>>> import numpy as np
>>> import numpy.linalg as la
>>> np.set_printoptions(precision=3, suppress=True, linewidth=160)
>>> m1 = np.array([[12, 8, 8, -6], [8, -16, -13, 3], [8, -13, 6, -1], [-6, 3, -1, -2]])
>>> m1
array([[ 12,   8,   8,  -6],
       [  8, -16, -13,   3],
       [  8, -13,   6,  -1],
       [ -6,   3,  -1,  -2]])
>>> round(la.eigvalsh(m1).min(), 3)
np.float64(-25.737)
>>> print([round(float(la.det(m1[:i, :i])), 2) + 0 for i in range(1, 5)])
[12.0, -256.0, -4204.0, 13692.0]
>>> try:
...     la.cholesky(m1)
... except la.LinAlgError as e:
...     print(repr(e))
... 
LinAlgError('Matrix is not positive definite')
>>> M2 = m1 / np.sqrt((m1 ** 2).mean(axis=1, keepdims=True))
>>> la.matrix_rank(m1 - m1.mean(axis=1, keepdims=True))
np.int64(3)
>>> print(M2[1])
[ 0.717 -1.434 -1.165  0.269]
>>> la.norm(M2, axis=1)
array([2., 2., 2., 2.])
>>> M2 = m1 / la.norm(m1, axis=1, keepdims=True)
>>> gram = M2 @ M2.T
>>> (gram - 2 * np.eye(4)).round(6).argmax(axis=1)
array([2, 2, 1, 0])
>>> np.round(np.degrees(np.arccos(np.clip(gram[1, 0], -1, 1))), 3)
np.float64(113.155)
>>> la.norm(M2, axis=1)
array([1., 1., 1., 1.])
>>> gram[1]
array([-0.393,  1.   ,  0.521, -0.564])
>>> J = np.loadtxt("case16.csv", delimiter=",")
>>> J
array([[ 6.,  6.,  4.],
       [ 6., 41., 24.],
       [ 4., 24., 21.]])
>>> q, Rm = la.qr(J)
>>> q
array([[-0.64 ,  0.764, -0.082],
       [-0.64 , -0.589, -0.494],
       [-0.426, -0.264,  0.865]])
>>> np.round(q.T @ q, 3) + 0
array([[1., 0., 0.],
       [0., 1., 0.],
       [0., 0., 1.]])
>>> Rm
array([[ -9.381, -40.295, -26.863],
       [  0.   , -25.871, -16.603],
       [  0.   ,   0.   ,   5.975]])
>>> M2 = J / np.sqrt((J ** 2).mean(axis=1, keepdims=True))
>>> print(la.matrix_rank(J - J.mean(axis=1, keepdims=True)))
2
>>> left, sig, Vh = la.svd(J)
>>> np.argmax(sig[:-1] / (sig[1:] + 1e-6)) + 1
np.int64(1)
>>> sig
array([58.,  5.,  5.])
>>> M2 = left[:, :1] @ np.diag(sig[:1]) @ Vh[:1]
>>> round(float(np.abs(J - M2).max()), 3)
4.906
>>> la.matrix_rank(M2)
np.int64(1)
>>> mat = np.loadtxt("layer1.csv", delimiter=",")
>>> mat
array([[ 4.,  5.,  6.],
       [ 7.,  8.,  9.],
       [10., 11., 12.],
       [13., 14., 15.]])
>>> # looks like rank 2
>>> M2 = mat / np.sqrt((mat ** 2).mean(axis=1, keepdims=True))
>>> M2[3]
array([0.927, 0.998, 1.07 ])
>>> mat - mat.mean(axis=1, keepdims=True)
array([[-1.,  0.,  1.],
       [-1.,  0.,  1.],
       [-1.,  0.,  1.],
       [-1.,  0.,  1.]])
>>> print(la.norm(M2, axis=1))
[1.732 1.732 1.732 1.732]
>>> M2 = np.array([[1, 1, 3], [2, 0, 0]])
>>> W2 = np.kron(M2, mat)
>>> la.matrix_rank(W2)
np.int64(4)
>>> W2
array([[ 4.,  5.,  6.,  4.,  5.,  6., 12., 15., 18.],
       [ 7.,  8.,  9.,  7.,  8.,  9., 21., 24., 27.],
       [10., 11., 12., 10., 11., 12., 30., 33., 36.],
       [13., 14., 15., 13., 14., 15., 39., 42., 45.],
       [ 8., 10., 12.,  0.,  0.,  0.,  0.,  0.,  0.],
       [14., 16., 18.,  0.,  0.,  0.,  0.,  0.,  0.],
       [20., 22., 24.,  0.,  0.,  0.,  0.,  0.,  0.],
       [26., 28., 30.,  0.,  0.,  0.,  0.,  0.,  0.]])
>>> round(la.norm(W2, 2), 3), np.round(la.norm(M2, 2) * la.norm(mat, 2), 3)
(np.float64(118.857), np.float64(118.857))
>>> print(W2.shape)
(8, 9)
>>> r0, r1 = mat[3], mat[2]
>>> r0 @ r0
np.float64(590.0)
>>> r0 @ r1
np.float64(464.0)
>>> pr = (r0 @ r1) / (r0 @ r0) * r0
>>> np.outer(r0, r1)
array([[130., 143., 156.],
       [140., 154., 168.],
       [150., 165., 180.]])
>>> round((r1 - pr) @ r0, 3)
np.float64(-0.0)
>>> r1 - pr
array([-0.224, -0.01 ,  0.203])
>>> left, sig, Vh = la.svd(mat)
>>> vecs = Vh[:(sig > 1e-8).sum()]
>>> rng = np.random.default_rng(219048)
>>> x0 = mat[0] + -1 * mat[3] + rng.integers(2) * np.eye(3)[2]
>>> x0
array([-9., -9., -8.])
>>> np.allclose(vecs.T @ vecs @ x0, x0)
False
>>> arr = np.loadtxt("mat.csv", delimiter=",")
>>> arr
array([[1.   , 0.   , 0.   , 0.   ],
       [0.5  , 0.5  , 0.   , 0.   ],
       [0.333, 0.   , 0.667, 0.   ],
       [0.5  , 0.   , 0.   , 0.5  ]])
>>> # triangular, det is the product of the diagonal
>>> ang = np.radians(60)
>>> Rm = np.eye(4)
>>> Rm[2, 2] = Rm[1, 1] = np.cos(ang)
>>> Rm[2, 1], Rm[1, 2] = -np.sin(ang), np.sin(ang)
>>> Rm
array([[ 1.   ,  0.   ,  0.   ,  0.   ],
       [ 0.   ,  0.5  ,  0.866,  0.   ],
       [ 0.   , -0.866,  0.5  ,  0.   ],
       [ 0.   ,  0.   ,  0.   ,  1.   ]])
>>> M2 = arr @ Rm.T
>>> np.allclose(la.norm(arr, axis=1), la.norm(M2, axis=1))
True
>>> la.svd(arr, compute_uv=False), la.svd(M2, compute_uv=False)
(array([1.317, 0.648, 0.5  , 0.391]), array([1.317, 0.648, 0.5  , 0.391]))
>>> M2
array([[ 1.   ,  0.   ,  0.   ,  0.   ],
       [ 0.5  ,  0.25 , -0.433,  0.   ],
       [ 0.333,  0.578,  0.334,  0.   ],
       [ 0.5  ,  0.   ,  0.   ,  0.5  ]])
>>> A = np.load("a.npy")
>>> print(A)
[[ 1.8 -0.3  4.5]
 [ 0.3  0.6  2.7]
 [-1.8 -0.1 -2.7]
 [-1.8  2.2 -0.6]]
>>> M2 = np.c_[A[:, :1] @ np.array([[2]]), np.array([-5, -5, -1, -5])]
>>> M2
array([[ 3.6, -5. ],
       [ 0.6, -5. ],
       [-3.6, -1. ],
       [-3.6, -5. ]])
>>> print(la.matrix_rank(M2))
2
>>> la.matrix_rank(np.c_[A, M2])
np.int64(4)
>>> feats = np.array([[-60, 2, -2, 2], [2, 20, -1, -2], [0, 2, -42, 0], [-1, -2, -1, 39]])
>>> la.norm(feats, axis=1).argmax()
np.int64(0)
>>> np.round(la.norm(feats[2] - feats[0]), 3)
np.float64(72.139)
>>> feats[2] @ feats[0]
np.int64(88)
>>> np.round(la.norm(feats, 2), 3)
np.float64(60.229)
>>> round(float(la.norm(feats, "nuc")), 3)
161.137
>>> E = np.loadtxt("test6.csv", delimiter=",")
>>> E
array([[ 4.572, -4.918,  4.908,  2.015],
       [ 1.059,  1.315,  3.518,  4.607],
       [-0.46 ,  3.805, -1.342, -2.251]])
>>> M2 = np.array([[-3, 2, 0], [0, 3, -1]])
>>> W2 = np.kron(M2, E)
>>> W2.shape
(6, 12)
>>> np.round(la.norm(W2, 2), 3), round(float(la.norm(M2, 2) * la.norm(E, 2)), 3)
(np.float64(42.052), 42.052)
>>> la.matrix_rank(W2)
np.int64(6)
>>> def softmax(z):
...     e = np.exp(z - z.max(axis=-1, keepdims=True))
...     return e / e.sum(axis=-1, keepdims=True)
... 
>>> print(softmax(E).sum(axis=1))
[1. 1. 1.]
>>> print(softmax(E[2] + -2))
[0.014 0.978 0.006 0.002]
>>> print(np.round(softmax(10 * E[2]), 3) + 0)
[0. 1. 0. 0.]
>>> scores = E @ E.T / np.sqrt(4)
>>> print(np.round(softmax(scores), 3) + 0)
[[1.    0.    0.   ]
 [0.003 0.997 0.   ]
 [0.    0.    1.   ]]
>>> x0 = np.array([-6, 2, -5, 2])
>>> h = np.maximum(E @ x0, 0)
>>> E.T @ h
array([ -5.786,  47.859, -16.88 , -28.313])
>>> np.maximum(E @ (3 * x0), 0)
array([ 0.   ,  0.   , 37.734])
>>> print(E * (h > 1e-9)[:, None])
[[ 0.    -0.     0.     0.   ]
 [ 0.     0.     0.     0.   ]
 [-0.46   3.805 -1.342 -2.251]]
>>> np.flatnonzero(h > 1e-9)
array([2])
>>> data = np.load("arr.npy")
>>> data
array([[-15,  -5,  -5,  21,   7,   7],
       [  0, -10,  -5,   0,  14,   7],
       [ -5,  -5, -15,   7,   7,  21],
       [ -9,  -3,  -3,  15,   5,   5],
       [  0,  -6,  -3,   0,  10,   5],
       [ -3,  -3,  -9,   5,   5,  15]])
>>> z = rng.permutation(6)
>>> z
array([0, 4, 2, 5, 1, 3])
>>> M2 = data[z][:, z]
>>> M2
array([[-15,   7,  -5,   7,  -5,  21],
       [  0,  10,  -3,   5,  -6,   0],
       [ -5,   7, -15,  21,  -5,   7],
       [ -3,   5,  -9,  15,  -3,   5],
       [  0,  14,  -5,   7, -10,   0],
       [ -9,   5,  -3,   5,  -3,  15]])
>>> np.round(la.det(M2), 3), np.round(la.det(data[z]), 3)
(np.float64(-12544.0), np.float64(-12544.0))
